$ ipython --no-banner

In [1]: import numpy as np

In [2]: np.set_printoptions(precision=3, suppress=True, linewidth=160)

In [3]: A = np.loadtxt("run13.csv", delimiter=",")

In [4]: A
Out[4]: 
array([[ 1., -2.,  0., -1.],
       [ 0.,  2., -2.,  0.],
       [ 0.,  0., -2.,  1.],
       [ 0.,  0.,  0.,  1.]])

In [5]: np.allclose(A, A.T)
Out[5]: False

In [6]: round(np.abs(np.linalg.eigvals(A)).max(), 3)
Out[6]: np.float64(2.0)

In [7]: np.trace(A)
Out[7]: np.float64(2.0)

In [8]: round(np.linalg.det(A), 3)
Out[8]: np.float64(-4.0)

In [9]: A @ A
Out[9]: 
array([[ 1., -6.,  4., -2.],
       [ 0.,  4.,  0., -2.],
       [ 0.,  0.,  4., -1.],
       [ 0.,  0.,  0.,  1.]])

In [10]: A @ A
Out[10]: 
array([[ 1., -6.,  4., -2.],
       [ 0.,  4.,  0., -2.],
       [ 0.,  0.,  4., -1.],
       [ 0.,  0.,  0.,  1.]])

In [11]: np.linalg.matrix_rank(A - A[0, 0] * np.eye(4))
Out[11]: np.int64(3)

In [12]: np.sort(np.linalg.eigvals(A))
Out[12]: array([-2.,  1.,  1.,  2.])

In [13]: np.linalg.matrix_power(A - np.diag(np.diag(A)), 4)
Out[13]: 
array([[0., 0., 0., 0.],
       [0., 0., 0., 0.],
       [0., 0., 0., 0.],
       [0., 0., 0., 0.]])

In [14]: np.prod(np.diag(A)), np.round(np.linalg.det(A), 3)
Out[14]: (np.float64(-4.0), np.float64(-4.0))

In [15]: q, r_ = np.linalg.qr(A)

In [16]: r_
Out[16]: 
array([[ 1., -2.,  0., -1.],
       [ 0.,  2., -2.,  0.],
       [ 0.,  0., -2.,  1.],
       [ 0.,  0.,  0.,  1.]])

In [17]: abs(r_[0, 0]), np.round(np.linalg.norm(A[:, 0]), 3)
Out[17]: (np.float64(1.0), np.float64(1.0))

In [18]: np.trace(q @ q.T)
Out[18]: np.float64(4.0)

In [19]: q.shape, r_.shape
Out[19]: ((4, 4), (4, 4))

In [20]: q @ r_
Out[20]: 
array([[ 1., -2.,  0., -1.],
       [ 0.,  2., -2.,  0.],
       [ 0.,  0., -2.,  1.],
       [ 0.,  0.,  0.,  1.]])

In [21]: M2 = np.array([[2, 2, 2, 0], [2, -2, 3, 2], [-2, 2, -3, -3], [-3, 2, -3, 3]])

In [22]: F = np.triu(M2, 1)

In [23]: F
Out[23]: 
array([[ 0,  2,  2,  0],
       [ 0,  0,  3,  2],
       [ 0,  0,  0, -3],
       [ 0,  0,  0,  0]])

In [24]: gram = F.T @ F

In [25]: np.linalg.svd(F, compute_uv=False) ** 2
Out[25]: array([19.537,  8.516,  1.947,  0.   ])

In [26]: np.linalg.eigvalsh(gram)[::-1]
Out[26]: array([19.537,  8.516,  1.947,  0.   ])

In [27]: rank = np.linalg.matrix_rank(F)

In [28]: rank
Out[28]: np.int64(3)

In [29]: N = np.linalg.svd(F)[2][rank:].T

In [30]: N.shape
Out[30]: (4, 1)

In [31]: N @ N.T
Out[31]: 
array([[1., 0., 0., 0.],
       [0., 0., 0., 0.],
       [0., 0., 0., 0.],
       [0., 0., 0., 0.]])

In [32]: [int(np.linalg.matrix_rank(np.delete(F, i, axis=0))) for i in range(4)]
Out[32]: [2, 2, 2, 3]

In [33]: [int(np.linalg.matrix_rank(F[:i])) for i in range(1, len(F) + 1)]
Out[33]: [1, 2, 3, 3]

In [34]: np.linalg.matrix_rank(F.T @ F), np.linalg.matrix_rank(F @ F.T)
Out[34]: (np.int64(3), np.int64(3))

In [35]: [int(np.linalg.matrix_rank(F[:, :j + 1])) for j in range(4)]
Out[35]: [0, 1, 2, 3]

In [36]: N[:, 0] / N[np.abs(N[:, 0]).round(6).argmax(), 0]
Out[36]: array([1., 0., 0., 0.])

In [37]: np.linalg.norm(F, axis=1)
Out[37]: array([2.828, 3.606, 3.   , 0.   ])

In [38]: np.round(np.linalg.norm(F[2], 1), 3), round(np.linalg.norm(F[2], np.inf), 3)
Out[38]: (np.float64(3.0), np.float64(3.0))

In [39]: round(float(np.linalg.norm(F[2] - F[3])), 3)
Out[39]: 3.0

In [40]: np.linalg.norm(F, axis=0)
Out[40]: array([0.   , 2.   , 3.606, 3.606])

In [41]: F[2] @ F[3]
Out[41]: np.int64(0)

In [42]: round(np.linalg.norm(F) ** 2 / np.linalg.norm(F, 2) ** 2, 3)
Out[42]: np.float64(1.536)

In [43]: data = np.loadtxt("layer1.csv", delimiter=",")

In [44]: data
Out[44]: 
array([[10.072,  9.085, -5.936,  2.019],
       [ 2.012,  3.007, -3.074,  0.96 ],
       [ 4.053,  5.902, -6.008,  1.939]])

In [45]: np.abs(F).max()
Out[45]: np.int64(3)

In [46]: np.count_nonzero(F)
Out[46]: np.int64(5)

In [47]: np.linalg.svd(F, compute_uv=False)
Out[47]: array([4.42 , 2.918, 1.396, 0.   ])

In [48]: F.sum(axis=0)
Out[48]: array([ 0,  2,  5, -1])

In [49]: np.diff(F, axis=0)
Out[49]: 
array([[ 0, -2,  1,  2],
       [ 0,  0, -3, -5],
       [ 0,  0,  0,  3]])

In [50]: np.linalg.matrix_rank(F)
Out[50]: np.int64(3)

In [51]: F.shape
Out[51]: (4, 4)

In [52]: round(np.linalg.norm(F), 3)
Out[52]: np.float64(5.477)

In [53]: F.mean(axis=0)
Out[53]: array([ 0.  ,  0.5 ,  1.25, -0.25])

In [54]: M2 = np.array([[5, -8], [-3, -6], [-2, 5], [9, -3]])

In [55]: np.linalg.matrix_rank(np.vstack([data, M2.T]))
Out[55]: np.int64(4)

In [56]: np.einsum("ij->j", data)
Out[56]: array([ 16.137,  17.994, -15.018,   4.918])

In [57]: x0 = np.array([2, 4, 1, 4])

In [58]: h = np.maximum(data @ x0, 0)

In [59]: h
Out[59]: array([58.624, 16.818, 33.462])

In [60]: np.flatnonzero(h > 1e-9)
Out[60]: array([0, 1, 2])

In [61]: np.maximum(data @ (3 * x0), 0)
Out[61]: array([175.872,  50.454, 100.386])

In [62]: rng = np.random.default_rng(32)

In [63]: M2 = data + rng.integers(-2, 3, (3, 2)) @ rng.integers(-2, 3, (2, 4))

In [64]: M2
Out[64]: 
array([[10.072,  3.085, -5.936,  0.019],
       [ 0.012,  1.007, -1.074,  2.96 ],
       [ 5.053,  3.902, -7.008, -0.061]])

In [65]: np.abs(M2 - data).sum(axis=1)
Out[65]: array([8., 8., 6.])

In [66]: M2 - data
Out[66]: 
array([[ 0., -6.,  0., -2.],
       [-2., -2.,  2.,  2.],
       [ 1., -2., -1., -2.]])

In [67]: x0 = np.array([3, -6, -3, 6])

In [68]: (F @ x0).argmax()
Out[68]: np.int64(1)

In [69]: F @ np.eye(4)[1]
Out[69]: array([2., 0., 0., 0.])

In [70]: np.sign((F @ x0).round(6))
Out[70]: array([-1,  1, -1,  0])

In [71]: np.linalg.norm(F @ x0) <= np.linalg.norm(F, 2) * np.linalg.norm(x0) + 1e-9
Out[71]: np.True_

In [72]: (F * x0).sum(axis=1)
Out[72]: array([-18,   3, -18,   0])

In [73]: q, _ = np.linalg.qr(np.array([[0.0, 1.7], [1.2, -0.5]]))

In [74]: vals = np.array([6, 9])

In [75]: arr = q @ np.diag(vals) @ q.T

In [76]: arr
Out[76]: 
array([[9., 0.],
       [0., 6.]])

In [77]: # 2 groups of indices that never mix

In [78]: np.linalg.matrix_rank(arr - arr[0, 0] * np.eye(2))
Out[78]: np.int64(1)

In [79]: np.linalg.matrix_power(arr - np.diag(np.diag(arr)), 2)
Out[79]: 
array([[0., 0.],
       [0., 0.]])
